% ipython --no-banner

In [1]: import numpy as np

In [2]: np.set_printoptions(precision=2, suppress=True, linewidth=160, legacy="1.25")

In [3]: W0 = np.loadtxt("block17.csv", delimiter=",")

In [4]: W0
Out[4]: 
array([[0., 1., 0.],
       [1., 0., 0.],
       [0., 0., 1.]])

In [5]: W0 @ W0.T
Out[5]: 
array([[1., 0., 0.],
       [0., 1., 0.],
       [0., 0., 1.]])

In [6]: W0.T @ W0
Out[6]: 
array([[1., 0., 0.],
       [0., 1., 0.],
       [0., 0., 1.]])

In [7]: m1 = np.load("a.npy")

In [8]: m1
Out[8]: 
array([[7.3, 3. , 1. , 9. ],
       [6. , 6.3, 4. , 0. ],
       [5. , 2. , 1.3, 9. ],
       [7. , 3. , 1. , 9.3]])

In [9]: evals, vecs = np.linalg.eig(m1)

In [10]: np.sort(np.linalg.eigvals(m1.T))
Out[10]: array([ 0.3 ,  1.05,  3.52, 19.33])

In [11]: np.round(m1 @ vecs[:, 0] - evals[0] * vecs[:, 0], 2) + 0
Out[11]: array([0., 0., 0., 0.])

In [12]: np.sort(np.linalg.eigvals(np.linalg.inv(m1)))
Out[12]: array([0.05, 0.28, 0.95, 3.33])

In [13]: Q = m1.astype(float).copy()

In [14]: for j in range(4):
    ...:     Q[:, j] -= Q[:, :j] @ (Q[:, :j].T @ Q[:, j])
    ...:     Q[:, j] /= np.linalg.norm(Q[:, j])
    ...: 

In [15]: np.round(Q.T @ m1, 2) + 0
Out[15]: 
array([[12.78,  7.1 ,  3.51, 13.76],
       [ 0.  ,  3.36,  2.65, -7.36],
       [ 0.  ,  0.  ,  0.61,  2.1 ],
       [ 0.  ,  0.  ,  0.  ,  0.82]])

In [16]: arr = np.load("dump.npy")

In [17]: arr
Out[17]: 
array([[ 5,  3,  1],
       [ 0,  0,  0],
       [ 0,  0,  0],
       [ 4,  5,  3],
       [ 4,  5,  3],
       [ 0,  0,  0],
       [ 4,  5,  3],
       [ 5,  3,  1],
       [ 0,  0,  0],
       [ 0,  0,  0],
       [ 4,  5,  3],
       [ 4,  5,  3],
       [ 4,  5,  3],
       [ 4,  5,  3],
       [ 5,  3,  1],
       [ 0,  0,  0],
       [ 3,  5,  1],
       [ 4,  5,  3],
       [ 0,  0,  0],
       [ 5,  3,  1],
       [ 0,  0,  0],
       [ 3,  5,  1],
       [ 3,  5,  1],
       [ 0,  0,  0],
       [ 9,  8,  4],
       [ 7, 10,  4],
       [ 0,  0,  0]])

In [18]: Uu, s = np.linalg.svd(arr)
ValueError: too many values to unpack (expected 2)


In [19]: Uu, s, Vt = np.linalg.svd(arr, full_matrices=False)

In [20]: np.round(Vt @ Vt.T, 2) + 0
Out[20]: 
array([[1., 0., 0.],
       [0., 1., 0.],
       [0., 0., 1.]])

In [21]: np.round(Uu.T @ arr @ Vt.T, 2) + 0
Out[21]: 
array([[30.67,  0.  ,  0.  ],
       [ 0.  ,  4.75,  0.  ],
       [ 0.  ,  0.  ,  2.85]])

In [22]: np.allclose(Uu * s @ Vt, arr)
Out[22]: True
